% ipython --no-banner

In [1]: import numpy as np

In [2]: np.set_printoptions(precision=2, suppress=True, linewidth=120)

In [3]: tidy = lambda a: np.round(a, 2) + 0

In [4]: out = np.array([[2, 1, 1, 0, -3, -2, -2, 1, 0, 3, -1, 2],
   ...:     [2, -1, -1, -1, -3, -2, 2, -2, 0, -2, -2, 2],
   ...:     [-3, 1, 3, 2, 2, -1, 1, 1, -3, -1, 0, -3],
   ...:     [0, -3, -1, -2, 2, 0, -3, 1, 0, 0, -2, -2],
   ...:     [0, -1, 1, 3, 3, -1, 3, 3, -1, -2, 2, -3],
   ...:     [-3, 0, 1, 0, -3, 1, 0, 3, -3, -2, 0, 1],
   ...:     [-3, -1, -3, 1, -1, -1, -2, 1, 1, 0, 0, 1],
   ...:     [1, 2, -2, 0, 0, -2, 1, -3, 2, -1, -3, 2],
   ...:     [3, -3, 2, 0, 2, 2, -1, 0, 1, 1, -2, -1],
   ...:     [-3, -3, -2, 2, 2, -1, -1, 1, 0, 1, 2, -2],
   ...:     [2, 2, 3, -1, 2, 0, -1, 3, 0, 1, 1, -2],
   ...:     [3, -3, 1, 0, 2, 2, 2, -1, -1, -2, -1, 3]])

In [5]: X = np.triu(out, 1)

In [6]: print(X)
[[ 0  1  1  0 -3 -2 -2  1  0  3 -1  2]
 [ 0  0 -1 -1 -3 -2  2 -2  0 -2 -2  2]
 [ 0  0  0  2  2 -1  1  1 -3 -1  0 -3]
 [ 0  0  0  0  2  0 -3  1  0  0 -2 -2]
 [ 0  0  0  0  0 -1  3  3 -1 -2  2 -3]
 [ 0  0  0  0  0  0  0  3 -3 -2  0  1]
 [ 0  0  0  0  0  0  0  1  1  0  0  1]
 [ 0  0  0  0  0  0  0  0  2 -1 -3  2]
 [ 0  0  0  0  0  0  0  0  0  1 -2 -1]
 [ 0  0  0  0  0  0  0  0  0  0  2 -2]
 [ 0  0  0  0  0  0  0  0  0  0  0 -2]
 [ 0  0  0  0  0  0  0  0  0  0  0  0]]

In [7]: # triangular

In [8]: def softmax(z):
   ...:     e = np.exp(z - z.max(axis=-1, keepdims=True))
   ...:     return e / e.sum(axis=-1, keepdims=True)
   ...: 

In [9]: tidy(softmax(X[4]))
Out[9]: array([0.02, 0.02, 0.02, 0.02, 0.02, 0.01, 0.38, 0.38, 0.01, 0.  , 0.14, 0.  ])

In [10]: tidy(softmax(X).sum(axis=1))
Out[10]: array([1., 1., 1., 1., 1., 1., 1., 1., 1., 1., 1., 1.])

In [11]: scores = X @ X.T / np.sqrt(12)

In [12]: softmax(scores).round(6).argmax(axis=1)
Out[12]: array([0, 1, 2, 3, 4, 5, 7, 7, 3, 4, 2, 0])

In [13]: tidy(softmax(scores)[4] @ X)
Out[13]: array([ 0.  ,  0.  ,  0.  ,  0.02,  0.02, -1.  ,  2.98,  2.98, -1.02, -1.99,  1.98, -3.  ])
